$ ipython --no-banner

In [1]: import numpy as np

In [2]: np.set_printoptions(precision=3, suppress=True, linewidth=160, floatmode="fixed")

In [3]: feats = np.loadtxt("sample19.csv", delimiter=",")

In [4]: feats
Out[4]: 
array([[0.100, 1.000, 0.000, 1.000, 0.000, 2.000, 2.000, 0.000, 1.000, 0.000, 1.000, 1.000],
       [2.000, 0.100, 2.000, 0.000, 1.000, 0.000, 2.000, 2.000, 2.000, 0.000, 0.000, 0.000],
       [0.000, 0.000, 0.100, 0.000, 1.000, 0.000, 2.000, 0.000, 0.000, 0.000, 2.000, 0.000],
       [2.000, 2.000, 2.000, 2.100, 1.000, 0.000, 2.000, 1.000, 0.000, 2.000, 1.000, 0.000],
       [0.000, 2.000, 0.000, 1.000, 1.100, 2.000, 2.000, 1.000, 2.000, 1.000, 2.000, 0.000],
       [1.000, 1.000, 0.000, 2.000, 1.000, 1.100, 0.000, 1.000, 0.000, 2.000, 2.000, 1.000],
       [1.000, 1.000, 1.000, 0.000, 1.000, 2.000, 1.100, 0.000, 2.000, 1.000, 1.000, 0.000],
       [2.000, 0.000, 1.000, 1.000, 2.000, 2.000, 1.000, 0.100, 1.000, 1.000, 0.000, 0.000],
       [0.000, 0.000, 2.000, 0.000, 1.000, 1.000, 2.000, 1.000, 0.100, 1.000, 1.000, 0.000],
       [1.000, 0.000, 2.000, 1.000, 0.000, 0.000, 2.000, 1.000, 1.000, 0.100, 0.000, 1.000],
       [1.000, 0.000, 1.000, 2.000, 1.000, 2.000, 0.000, 2.000, 2.000, 0.000, 1.100, 2.000],
       [0.000, 1.000, 0.000, 1.000, 0.000, 2.000, 2.000, 0.000, 1.000, 0.000, 1.000, 1.100]])

In [5]: vec = np.array([5, -1, -3, -5, -3, -3, 1, -3, -2, -3, 2, 4])

In [6]: h = np.maximum(feats @ vec, 0)

In [7]: np.maximum(feats @ vec, 0) - np.maximum(-feats @ vec, 0)
Out[7]: array([ -5.500,  -7.100,   2.700, -16.500, -20.300, -13.300, -11.900, -14.300, -14.200,  -5.300, -16.800,  -5.600])

In [8]: np.round(np.linalg.norm(feats, 2), 3)
Out[8]: np.float64(11.493)

In [9]: round(np.linalg.norm(feats[2], 1), 3), round(np.linalg.norm(feats[2], np.inf), 3)
Out[9]: (np.float64(5.1), np.float64(2.0))

In [10]: feats[2] @ feats[5]
Out[10]: np.float64(5.0)

In [11]: round(np.linalg.norm(feats) ** 2 / np.linalg.norm(feats, 2) ** 2, 3)
Out[11]: np.float64(1.579)

In [12]: np.linalg.norm(feats, axis=0)
Out[12]: array([4.001, 3.466, 4.360, 4.173, 3.494, 5.120, 5.849, 3.607, 4.473, 3.466, 4.267, 2.865])

In [13]: np.round(np.linalg.norm(feats[2] - feats[5]), 3)
Out[13]: np.float64(4.15)

In [14]: np.round(np.linalg.norm(feats, "nuc"), 3)
Out[14]: np.float64(35.238)

In [15]: th = np.radians(180)

In [16]: r_ = np.eye(12)

In [17]: r_[4, 4] = r_[5, 5] = np.cos(th)

In [18]: r_[4, 5], r_[5, 4] = -np.sin(th), np.sin(th)

In [19]: r_.round(3) + 0
Out[19]: 
array([[ 1.000,  0.000,  0.000,  0.000,  0.000,  0.000,  0.000,  0.000,  0.000,  0.000,  0.000,  0.000],
       [ 0.000,  1.000,  0.000,  0.000,  0.000,  0.000,  0.000,  0.000,  0.000,  0.000,  0.000,  0.000],
       [ 0.000,  0.000,  1.000,  0.000,  0.000,  0.000,  0.000,  0.000,  0.000,  0.000,  0.000,  0.000],
       [ 0.000,  0.000,  0.000,  1.000,  0.000,  0.000,  0.000,  0.000,  0.000,  0.000,  0.000,  0.000],
       [ 0.000,  0.000,  0.000,  0.000, -1.000,  0.000,  0.000,  0.000,  0.000,  0.000,  0.000,  0.000],
       [ 0.000,  0.000,  0.000,  0.000,  0.000, -1.000,  0.000,  0.000,  0.000,  0.000,  0.000,  0.000],
       [ 0.000,  0.000,  0.000,  0.000,  0.000,  0.000,  1.000,  0.000,  0.000,  0.000,  0.000,  0.000],
       [ 0.000,  0.000,  0.000,  0.000,  0.000,  0.000,  0.000,  1.000,  0.000,  0.000,  0.000,  0.000],
       [ 0.000,  0.000,  0.000,  0.000,  0.000,  0.000,  0.000,  0.000,  1.000,  0.000,  0.000,  0.000],
       [ 0.000,  0.000,  0.000,  0.000,  0.000,  0.000,  0.000,  0.000,  0.000,  1.000,  0.000,  0.000],
       [ 0.000,  0.000,  0.000,  0.000,  0.000,  0.000,  0.000,  0.000,  0.000,  0.000,  1.000,  0.000],
       [ 0.000,  0.000,  0.000,  0.000,  0.000,  0.000,  0.000,  0.000,  0.000,  0.000,  0.000,  1.000]])

In [20]: other = feats @ r_.T

In [21]: round(np.linalg.det(r_), 3), np.trace(r_)
Out[21]: (np.float64(1.0), np.float64(8.0))

In [22]: np.allclose(feats @ feats.T, other @ other.T)
Out[22]: True

In [23]: other.round(3) + 0
Out[23]: 
array([[ 0.100,  1.000,  0.000,  1.000,  0.000, -2.000,  2.000,  0.000,  1.000,  0.000,  1.000,  1.000],
       [ 2.000,  0.100,  2.000,  0.000, -1.000,  0.000,  2.000,  2.000,  2.000,  0.000,  0.000,  0.000],
       [ 0.000,  0.000,  0.100,  0.000, -1.000,  0.000,  2.000,  0.000,  0.000,  0.000,  2.000,  0.000],
       [ 2.000,  2.000,  2.000,  2.100, -1.000,  0.000,  2.000,  1.000,  0.000,  2.000,  1.000,  0.000],
       [ 0.000,  2.000,  0.000,  1.000, -1.100, -2.000,  2.000,  1.000,  2.000,  1.000,  2.000,  0.000],
       [ 1.000,  1.000,  0.000,  2.000, -1.000, -1.100,  0.000,  1.000,  0.000,  2.000,  2.000,  1.000],
       [ 1.000,  1.000,  1.000,  0.000, -1.000, -2.000,  1.100,  0.000,  2.000,  1.000,  1.000,  0.000],
       [ 2.000,  0.000,  1.000,  1.000, -2.000, -2.000,  1.000,  0.100,  1.000,  1.000,  0.000,  0.000],
       [ 0.000,  0.000,  2.000,  0.000, -1.000, -1.000,  2.000,  1.000,  0.100,  1.000,  1.000,  0.000],
       [ 1.000,  0.000,  2.000,  1.000,  0.000,  0.000,  2.000,  1.000,  1.000,  0.100,  0.000,  1.000],
       [ 1.000,  0.000,  1.000,  2.000, -1.000, -2.000,  0.000,  2.000,  2.000,  0.000,  1.100,  2.000],
       [ 0.000,  1.000,  0.000,  1.000,  0.000, -2.000,  2.000,  0.000,  1.000,  0.000,  1.000,  1.100]])

In [24]: np.allclose(np.linalg.norm(feats, axis=1), np.linalg.norm(other, axis=1))
Out[24]: True

In [25]: np.abs(other - feats).max(axis=0)
Out[25]: array([0.000, 0.000, 0.000, 0.000, 4.000, 4.000, 0.000, 0.000, 0.000, 0.000, 0.000, 0.000])

In [26]: np.linalg.svd(feats, compute_uv=False), np.linalg.svd(other, compute_uv=False)
Out[26]: 
(array([11.493,  4.773,  3.924,  3.876,  2.995,  2.358,  2.147,  1.613,  0.964,  0.620,  0.423,  0.054]),
 array([11.493,  4.773,  3.924,  3.876,  2.995,  2.358,  2.147,  1.613,  0.964,  0.620,  0.423,  0.054]))

In [27]: other = feats / np.sqrt((feats ** 2).mean(axis=1, keepdims=True))

In [28]: other[7]
Out[28]: array([1.680, 0.000, 0.840, 0.840, 1.680, 1.680, 0.840, 0.084, 0.840, 0.840, 0.000, 0.000])

In [29]: blk = np.stack([feats, -3 * feats, feats[::-1]])

In [30]: blk.sum(axis=0)
Out[30]: 
array([[-0.200, -1.000,  0.000, -1.000,  0.000, -2.000, -2.000,  0.000, -1.000,  0.000, -1.000, -0.900],
       [-3.000, -0.200, -3.000,  2.000, -1.000,  2.000, -4.000, -2.000, -2.000,  0.000,  1.100,  2.000],
       [ 1.000,  0.000,  1.800,  1.000, -2.000,  0.000, -2.000,  1.000,  1.000,  0.100, -4.000,  1.000],
       [-4.000, -4.000, -2.000, -4.200, -1.000,  1.000, -2.000, -1.000,  0.100, -3.000, -1.000,  0.000],
       [ 2.000, -4.000,  1.000, -1.000, -0.200, -2.000, -3.000, -1.900, -3.000, -1.000, -4.000,  0.000],
       [-1.000, -1.000,  1.000, -4.000, -1.000, -0.200,  1.100, -2.000,  2.000, -3.000, -3.000, -2.000],
       [-1.000, -1.000, -2.000,  2.000, -1.000, -2.900, -2.200,  1.000, -4.000,  0.000,  0.000,  1.000],
       [-4.000,  2.000, -2.000, -1.000, -2.900, -2.000,  0.000,  0.800,  0.000, -1.000,  2.000,  0.000],
       [ 2.000,  2.000, -2.000,  2.100, -1.000, -2.000, -2.000, -1.000, -0.200,  0.000, -1.000,  0.000],
       [-2.000,  0.000, -3.900, -2.000,  1.000,  0.000, -2.000, -2.000, -2.000, -0.200,  2.000, -2.000],
       [ 0.000,  0.100,  0.000, -4.000, -1.000, -4.000,  2.000, -2.000, -2.000,  0.000, -2.200, -4.000],
       [ 0.100, -1.000,  0.000, -1.000,  0.000, -2.000, -2.000,  0.000, -1.000,  0.000, -1.000, -1.200]])

In [31]: np.einsum("bij,cij->bc", blk, blk)
Out[31]: 
array([[ 208.520, -625.560,  129.600],
       [-625.560, 1876.680, -388.800],
       [ 129.600, -388.800,  208.520]])

In [32]: np.linalg.matrix_rank(blk.reshape(3, -1))
Out[32]: np.int64(2)

In [33]: np.linalg.matrix_rank(blk)
Out[33]: array([12, 12, 12])

In [34]: blk.shape
Out[34]: (3, 12, 12)

In [35]: J = np.load("arr.npy")

In [36]: J
Out[36]: 
array([[-0.281,  0.139, -0.463, -0.475,  0.571,  0.038,  0.322,  0.086,  0.155],
       [-0.526, -0.210,  0.255,  0.094,  0.062, -0.219, -0.317,  0.391,  0.548],
       [ 0.105, -0.416, -0.495, -0.117, -0.094, -0.212, -0.348,  0.461, -0.412],
       [ 0.386,  0.067,  0.322, -0.774, -0.154, -0.236, -0.167,  0.024,  0.189],
       [-0.246, -0.414,  0.073, -0.309, -0.111,  0.758, -0.207, -0.189, -0.045],
       [ 0.000, -0.392, -0.309,  0.025,  0.006, -0.376, -0.143, -0.718,  0.269],
       [-0.140,  0.347, -0.470, -0.055, -0.712,  0.111,  0.044,  0.063,  0.333],
       [-0.070,  0.550, -0.106,  0.026,  0.245,  0.075, -0.754, -0.184, -0.114],
       [ 0.632, -0.108, -0.195,  0.230,  0.242,  0.342, -0.115,  0.193,  0.522]])

In [37]: # keeps lengths

In [38]: def softmax(z):
    ...:     e = np.exp(z - z.max(axis=-1, keepdims=True))
    ...:     return e / e.sum(axis=-1, keepdims=True)
    ...: 

In [39]: softmax(J[8] + 3)
Out[39]: array([0.166, 0.079, 0.073, 0.111, 0.112, 0.124, 0.079, 0.107, 0.149])

In [40]: softmax(J).sum(axis=1)
Out[40]: array([1.000, 1.000, 1.000, 1.000, 1.000, 1.000, 1.000, 1.000, 1.000])

In [41]: scores = J @ J.T / np.sqrt(9)

In [42]: softmax(scores)
Out[42]: 
array([[0.149, 0.106, 0.106, 0.106, 0.106, 0.106, 0.106, 0.106, 0.106],
       [0.106, 0.149, 0.106, 0.106, 0.106, 0.106, 0.106, 0.106, 0.106],
       [0.106, 0.106, 0.149, 0.106, 0.106, 0.106, 0.106, 0.106, 0.106],
       [0.106, 0.106, 0.106, 0.149, 0.106, 0.106, 0.106, 0.106, 0.106],
       [0.106, 0.106, 0.106, 0.106, 0.149, 0.106, 0.106, 0.106, 0.106],
       [0.106, 0.106, 0.106, 0.106, 0.106, 0.149, 0.106, 0.106, 0.106],
       [0.106, 0.106, 0.106, 0.106, 0.106, 0.106, 0.149, 0.106, 0.106],
       [0.106, 0.106, 0.106, 0.106, 0.106, 0.106, 0.106, 0.149, 0.106],
       [0.106, 0.106, 0.106, 0.106, 0.106, 0.106, 0.106, 0.106, 0.149]])

In [43]: softmax(scores).round(6).argmax(axis=1)
Out[43]: array([0, 1, 2, 3, 4, 5, 6, 7, 8])

In [44]: np.round(J @ J.T, 3) + 0
Out[44]: 
array([[1.000, 0.000, 0.000, 0.000, 0.000, 0.000, 0.000, 0.000, 0.000],
       [0.000, 1.000, 0.000, 0.000, 0.000, 0.000, 0.000, 0.000, 0.000],
       [0.000, 0.000, 1.000, 0.000, 0.000, 0.000, 0.000, 0.000, 0.000],
       [0.000, 0.000, 0.000, 1.000, 0.000, 0.000, 0.000, 0.000, 0.000],
       [0.000, 0.000, 0.000, 0.000, 1.000, 0.000, 0.000, 0.000, 0.000],
       [0.000, 0.000, 0.000, 0.000, 0.000, 1.000, 0.000, 0.000, 0.000],
       [0.000, 0.000, 0.000, 0.000, 0.000, 0.000, 1.000, 0.000, 0.000],
       [0.000, 0.000, 0.000, 0.000, 0.000, 0.000, 0.000, 1.000, 0.000],
       [0.000, 0.000, 0.000, 0.000, 0.000, 0.000, 0.000, 0.000, 1.000]])

In [45]: np.linalg.svd(J, compute_uv=False)
Out[45]: array([1.000, 1.000, 1.000, 1.000, 1.000, 1.000, 1.000, 1.000, 1.000])

In [46]: np.linalg.pinv(J)
Out[46]: 
array([[-0.281, -0.526,  0.105,  0.386, -0.246,  0.000, -0.140, -0.070,  0.632],
       [ 0.139, -0.210, -0.416,  0.067, -0.414, -0.392,  0.347,  0.550, -0.108],
       [-0.463,  0.255, -0.495,  0.322,  0.073, -0.309, -0.470, -0.106, -0.195],
       [-0.475,  0.094, -0.117, -0.774, -0.309,  0.025, -0.055,  0.026,  0.230],
       [ 0.571,  0.062, -0.094, -0.154, -0.111,  0.006, -0.712,  0.245,  0.242],
       [ 0.038, -0.219, -0.212, -0.236,  0.758, -0.376,  0.111,  0.075,  0.342],
       [ 0.322, -0.317, -0.348, -0.167, -0.207, -0.143,  0.044, -0.754, -0.115],
       [ 0.086,  0.391,  0.461,  0.024, -0.189, -0.718,  0.063, -0.184,  0.193],
       [ 0.155,  0.548, -0.412,  0.189, -0.045,  0.269,  0.333, -0.114,  0.522]])

In [47]: np.allclose(J, J.T)
Out[47]: False

In [48]: round(float(np.trace(J)), 3)
Out[48]: -1.864

In [49]: U, sv, Vh = np.linalg.svd(J, full_matrices=False)

In [50]: np.cumsum(sv ** 2) / np.sum(sv ** 2)
Out[50]: array([0.111, 0.222, 0.333, 0.444, 0.556, 0.667, 0.778, 0.889, 1.000])

In [51]: np.round(U.T @ J @ Vh.T, 3) + 0
Out[51]: 
array([[1.000, 0.000, 0.000, 0.000, 0.000, 0.000, 0.000, 0.000, 0.000],
       [0.000, 1.000, 0.000, 0.000, 0.000, 0.000, 0.000, 0.000, 0.000],
       [0.000, 0.000, 1.000, 0.000, 0.000, 0.000, 0.000, 0.000, 0.000],
       [0.000, 0.000, 0.000, 1.000, 0.000, 0.000, 0.000, 0.000, 0.000],
       [0.000, 0.000, 0.000, 0.000, 1.000, 0.000, 0.000, 0.000, 0.000],
       [0.000, 0.000, 0.000, 0.000, 0.000, 1.000, 0.000, 0.000, 0.000],
       [0.000, 0.000, 0.000, 0.000, 0.000, 0.000, 1.000, 0.000, 0.000],
       [0.000, 0.000, 0.000, 0.000, 0.000, 0.000, 0.000, 1.000, 0.000],
       [0.000, 0.000, 0.000, 0.000, 0.000, 0.000, 0.000, 0.000, 1.000]])

In [52]: (sv > 1e-8).sum()
Out[52]: np.int64(9)

In [53]: sv
Out[53]: array([1.000, 1.000, 1.000, 1.000, 1.000, 1.000, 1.000, 1.000, 1.000])

In [54]: E = np.load("test18.npy")

In [55]: E
Out[55]: 
array([[ 9, -3,  0,  0],
       [-4, -8,  0,  0],
       [ 0,  0,  9, -3],
       [ 0,  0, -4, -8]])

In [56]: P = np.triu(np.array([[-4, 1, -5, 2], [0, 5, 5, -1], [-3, 3, -4, 5], [0, -1, -4, -2]]), 1) + np.eye(4)

In [57]: other = P @ E @ np.linalg.inv(P)

In [58]: other
Out[58]: 
array([[   5.000,  -16.000,   52.000, -287.000],
       [  -4.000,   -4.000,   49.000, -248.000],
       [   0.000,    0.000,  -11.000,   12.000],
       [   0.000,    0.000,   -4.000,   12.000]])

In [59]: np.linalg.matrix_rank(other)
Out[59]: np.int64(4)

In [60]: np.poly(other)
Out[60]: array([   1.000,   -2.000, -167.000,  168.000, 7056.000])

In [61]: np.round(np.linalg.det(other), 3)
Out[61]: np.float64(7056.0)

In [62]: np.trace(other), np.trace(E)
Out[62]: (np.float64(2.0), np.int64(2))

In [63]: np.allclose(E @ E.T, E.T @ E)
Out[63]: False

In [64]: round(float(np.linalg.det(E)), 3)
Out[64]: 7056.0

In [65]: round(float(np.abs(np.linalg.eigvals(E)).max()), 3)
Out[65]: 9.679

In [66]: np.linalg.matrix_power(E, 4)
Out[66]: 
array([[8661, -507,    0,    0],
       [-676, 5788,    0,    0],
       [   0,    0, 8661, -507],
       [   0,    0, -676, 5788]])

In [67]: (E - E.T) / 2
Out[67]: 
array([[ 0.000,  0.500,  0.000,  0.000],
       [-0.500,  0.000,  0.000,  0.000],
       [ 0.000,  0.000,  0.000,  0.500],
       [ 0.000,  0.000, -0.500,  0.000]])
